In [1]: import numpy as np

In [2]: np.set_printoptions(suppress=True, linewidth=100)

In [3]: A = np.array([[1.2, -2.1, -0.5], [1.6, 0.4, 0.6], [-0.9, 0.9, -0.2]])

In [4]: A[:, 1] *= 20

In [5]: print(A)
[[  1.2 -42.   -0.5]
 [  1.6   8.    0.6]
 [ -0.9  18.   -0.2]]

In [6]: # column 1 is much longer than the rest

In [7]: t3 = np.stack([A, 5 * A, A[::-1]])

In [8]: print(t3.sum(axis=0))
[[   6.3 -234.    -3.2]
 [  11.2   56.     4.2]
 [  -4.2   66.    -1.7]]

In [9]: print(np.linalg.matrix_rank(t3.reshape(3, -1)))
2

In [10]: print(np.round(np.einsum("bij,cij->bc", t3, t3), 2))
[[ 2157.46 10787.3  -1447.04]
 [10787.3  53936.5  -7235.2 ]
 [-1447.04 -7235.2   2157.46]]

In [11]: print((t3 @ A.T).shape)
(3, 3, 3)

In [12]: print(np.round(np.linalg.norm(t3, axis=(1, 2)), 2))
[ 46.45 232.24  46.45]

In [13]: print(np.linalg.matrix_rank(t3))
[3 3 3]

In [14]: m1 = np.load("block7.npy")

In [15]: print(m1)
[[8. 2.]
 [2. 5.]]

In [16]: vals, evecs = np.linalg.eig(m1)

In [17]: print(m1 @ evecs[:, 0] - vals[0] * evecs[:, 0])
[0. 0.]

In [18]: print(np.round(np.sort(np.linalg.eigvals(m1 @ m1)), 2))
[16. 81.]

In [19]: print(np.prod(vals))
36.0

In [20]: print(np.round(np.sort(np.linalg.eigvals(np.linalg.inv(m1))), 2))
[0.11 0.25]

In [21]: print(vals)
[9. 4.]

In [22]: print(np.round(np.sort(np.linalg.eigvals(m1.T)), 2))
[4. 9.]

In [23]: O, evecs = np.linalg.qr(m1[:, :1])[0], np.linalg.qr(m1[:, 1:])[0]

In [24]: sig = np.linalg.svd(O.T @ evecs, compute_uv=False)

In [25]: print(np.round(np.degrees(np.arccos(sig.clip(0, 1))), 2))
[54.16]

In [26]: print((sig > 0.9).sum())
0

In [27]: print(sig.round(2))
[0.59]

In [28]: vals, evecs = np.linalg.eigh(m1)

In [29]: print(np.round(np.linalg.eigvalsh(m1 + 3 * np.eye(2)), 2))
[ 7. 12.]

In [30]: print(np.round(np.linalg.svd(m1, compute_uv=False), 2))
[9. 4.]

In [31]: print(vals)
[4. 9.]

In [32]: print(vals.sum(), np.trace(m1))
13.0 13.0

In [33]: print(np.round(evecs.T @ evecs, 2) + 0)
[[1. 0.]
 [0. 1.]]

In [34]: print((vals > 1e-8).sum(), (vals < -1e-8).sum())
2 0

In [35]: print(np.round(np.linalg.eigvalsh(m1 @ m1), 2))
[16. 81.]

In [36]: print(np.abs(evecs[:, -1]).round(6).argmax())
0

In [37]: vec = np.ones(2)

In [38]: for _ in range(4):
    ...:     vec = m1 @ vec
    ...:     vec /= np.linalg.norm(vec)
    ...:     print(round(vec @ m1 @ vec, 2))
    ...: 
8.89
8.98
9.0
9.0

In [39]: print(np.round(np.linalg.eigvalsh(m1)[-1], 2))
9.0

In [40]: W0 = np.loadtxt("layer17.csv", delimiter=",")

In [41]: print(W0)
[[ 3.  0.  0.  0.  0.  0.]
 [-1. -2.  0.  0.  0.  0.]
 [ 0. -2.  0.  0.  0.  0.]
 [ 0.  0.  3.  0.  0.  0.]
 [ 0.  0. -1. -2.  0.  0.]
 [ 0.  0.  0. -2.  0.  0.]
 [ 0.  0.  0.  0.  3.  0.]
 [ 0.  0.  0.  0. -1. -2.]
 [ 0.  0.  0.  0.  0. -2.]]

In [42]: left, sig, Vt = np.linalg.svd(W0, full_matrices=False)

In [43]: print(sig.round(2))
[3.35 3.35 3.35 2.6  2.6  2.6 ]

In [44]: print(np.round(sig / sig[0], 2))
[1.   1.   1.   0.78 0.78 0.78]

In [45]: print(left.shape, sig.shape, Vt.shape)
(9, 6) (6,) (6, 6)

In [46]: print(np.round(left.T @ left, 2) + 0)
[[1. 0. 0. 0. 0. 0.]
 [0. 1. 0. 0. 0. 0.]
 [0. 0. 1. 0. 0. 0.]
 [0. 0. 0. 1. 0. 0.]
 [0. 0. 0. 0. 1. 0.]
 [0. 0. 0. 0. 0. 1.]]

In [47]: vec = np.array([0, 1, 1, -2, 1, -1])

In [48]: y = W0 @ vec

In [49]: print(np.round(np.linalg.solve(W0.T @ W0, W0.T @ y), 2))
[ 0.  1.  1. -2.  1. -1.]

In [50]: print(np.round(np.linalg.pinv(W0) @ W0, 2) + 0)
[[1. 0. 0. 0. 0. 0.]
 [0. 1. 0. 0. 0. 0.]
 [0. 0. 1. 0. 0. 0.]
 [0. 0. 0. 1. 0. 0.]
 [0. 0. 0. 0. 1. 0.]
 [0. 0. 0. 0. 0. 1.]]

In [51]: rng = np.random.default_rng(438266)

In [52]: y = y + 0.02 * rng.normal(size=9)

In [53]: print(y.round(2))
[-0.04 -1.99 -2.01  3.01  3.04  3.99  3.    0.98  1.95]

In [54]: beta, *_ = np.linalg.lstsq(W0, y)

In [55]: print(beta.round(2))
[-0.01  1.    1.   -2.01  1.   -0.98]

In [56]: print(np.round(np.linalg.norm(y - W0 @ beta), 2))
0.04

In [57]: print(beta.round())
[-0.  1.  1. -2.  1. -1.]

In [58]: O, Rm = np.linalg.qr(W0)

In [59]: print(np.allclose(Rm.T @ Rm, W0.T @ W0))
True

In [60]: print(O.shape, Rm.shape)
(9, 6) (6, 6)

In [61]: print(np.round(O @ Rm, 2) + 0)
[[ 3.  0.  0.  0.  0.  0.]
 [-1. -2.  0.  0.  0.  0.]
 [ 0. -2.  0.  0.  0.  0.]
 [ 0.  0.  3.  0.  0.  0.]
 [ 0.  0. -1. -2.  0.  0.]
 [ 0.  0.  0. -2.  0.  0.]
 [ 0.  0.  0.  0.  3.  0.]
 [ 0.  0.  0.  0. -1. -2.]
 [ 0.  0.  0.  0.  0. -2.]]

In [62]: K = np.load("run4.npy")

In [63]: print(K)
[[-1. -2.  0. -2.]
 [-2. -1.  0. -2.]
 [ 0.  0. -1.  0.]
 [-2. -2.  0. -1.]]

In [64]: # 2 blocks once reordered

In [65]: M2 = K[0, 0] * K[1:] - np.outer(K[1:, 0], K[0])

In [66]: print(M2)
[[ 0. -3.  0. -2.]
 [ 0.  0.  1.  0.]
 [ 0. -2.  0. -3.]]

In [67]: print(np.linalg.matrix_rank(M2), np.linalg.matrix_rank(K))
3 4
